>>> import numpy as np
>>> np.set_printoptions(precision=1, suppress=True, linewidth=120)
>>> def tidy(a):
...     return np.round(a, 1) + 0
... 
>>> feats = np.loadtxt("test0.csv", delimiter=",")
>>> tidy(feats)
array([[ 0.2, -0.3,  0.4,  0.3, -0.2,  0.1, -0.4],
       [-0.3,  0. ,  0. ,  0.3,  0.8,  0.5, -0.1],
       [ 0.4,  0. ,  0.4,  0.9,  0.8,  0. , -0.1],
       [ 0.3,  0.3,  0.9,  0.1,  0.2,  0.3,  0. ],
       [-0.2,  0.8,  0.8,  0.2,  0.6,  0.1, -0.3],
       [ 0.1,  0.5,  0. ,  0.3,  0.1, -0.6, -0.1],
       [-0.4, -0.1, -0.1,  0. , -0.3, -0.1, -0.7]])
>>> np.all(np.linalg.eigvalsh(feats) > 0)
np.False_
>>> rng = np.random.default_rng(856666)
>>> z = rng.permutation(7)
>>> z
array([4, 0, 3, 2, 5, 6, 1])
>>> Y = feats[z][:, z]
>>> tidy(np.trace(Y))
np.float64(0.0)
>>> tidy(np.linalg.det(Y)), tidy(np.linalg.det(feats[z]))
(np.float64(0.0), np.float64(0.0))
>>> evals, vecs = np.linalg.eigh(feats)
>>> x = np.array([3, 3, 1, -2, -1, 3, -1])
>>> (np.sign(vecs[:, -1].round(6)) == np.sign(vecs[0, -1].round(6))).astype(int)
array([1, 1, 1, 1, 1, 1, 0])
>>> tidy(np.abs(feats).sum(axis=1).max()), tidy(np.abs(evals).max())
(np.float64(3.0), np.float64(2.0))
>>> tidy(vecs * np.maximum(evals, 0) @ vecs.T)
array([[ 0.4, -0.2,  0.4,  0.3, -0.1,  0. , -0.1],
       [-0.2,  0.5,  0.2,  0.1,  0.6,  0.2, -0.1],
       [ 0.4,  0.2,  0.8,  0.6,  0.5,  0.1, -0.2],
       [ 0.3,  0.1,  0.6,  0.4,  0.4,  0.1, -0.1],
       [-0.1,  0.6,  0.5,  0.4,  0.8,  0.2, -0.1],
       [ 0. ,  0.2,  0.1,  0.1,  0.2,  0.1,  0. ],
       [-0.1, -0.1, -0.2, -0.1, -0.1,  0. ,  0. ]])
>>> tidy(vecs * np.abs(evals) @ vecs.T)
array([[ 0.6, -0.1,  0.3,  0.2,  0. , -0.2,  0.3],
       [-0.1,  0.9,  0.4,  0. ,  0.4, -0.2,  0. ],
       [ 0.3,  0.4,  1.2,  0.2,  0.3,  0.3, -0.2],
       [ 0.2,  0. ,  0.2,  0.8,  0.5, -0.1, -0.3],
       [ 0. ,  0.4,  0.3,  0.5,  1.1,  0.3,  0.1],
       [-0.2, -0.2,  0.3, -0.1,  0.3,  0.7,  0. ],
       [ 0.3,  0. , -0.2, -0.3,  0.1,  0. ,  0.8]])
>>> np.allclose(feats, feats.T)
True
>>> tidy(np.linalg.det(feats))
np.float64(0.0)
>>> tidy(np.linalg.matrix_power(feats, 3))
array([[ 0.3, -0.1,  0.8,  0.6,  0.2,  0.2, -0.5],
       [-0.1,  0.7,  1.1,  1.1,  1.9,  0.9, -0.4],
       [ 0.8,  1.1,  2.2,  2.4,  2.7,  0.5, -0.5],
       [ 0.6,  1.1,  2.4,  1.2,  1.7,  0.7, -0.3],
       [ 0.2,  1.9,  2.7,  1.7,  2.6,  0.7, -0.8],
       [ 0.2,  0.9,  0.5,  0.7,  0.7, -0.4, -0.2],
       [-0.5, -0.4, -0.5, -0.3, -0.8, -0.2, -0.6]])
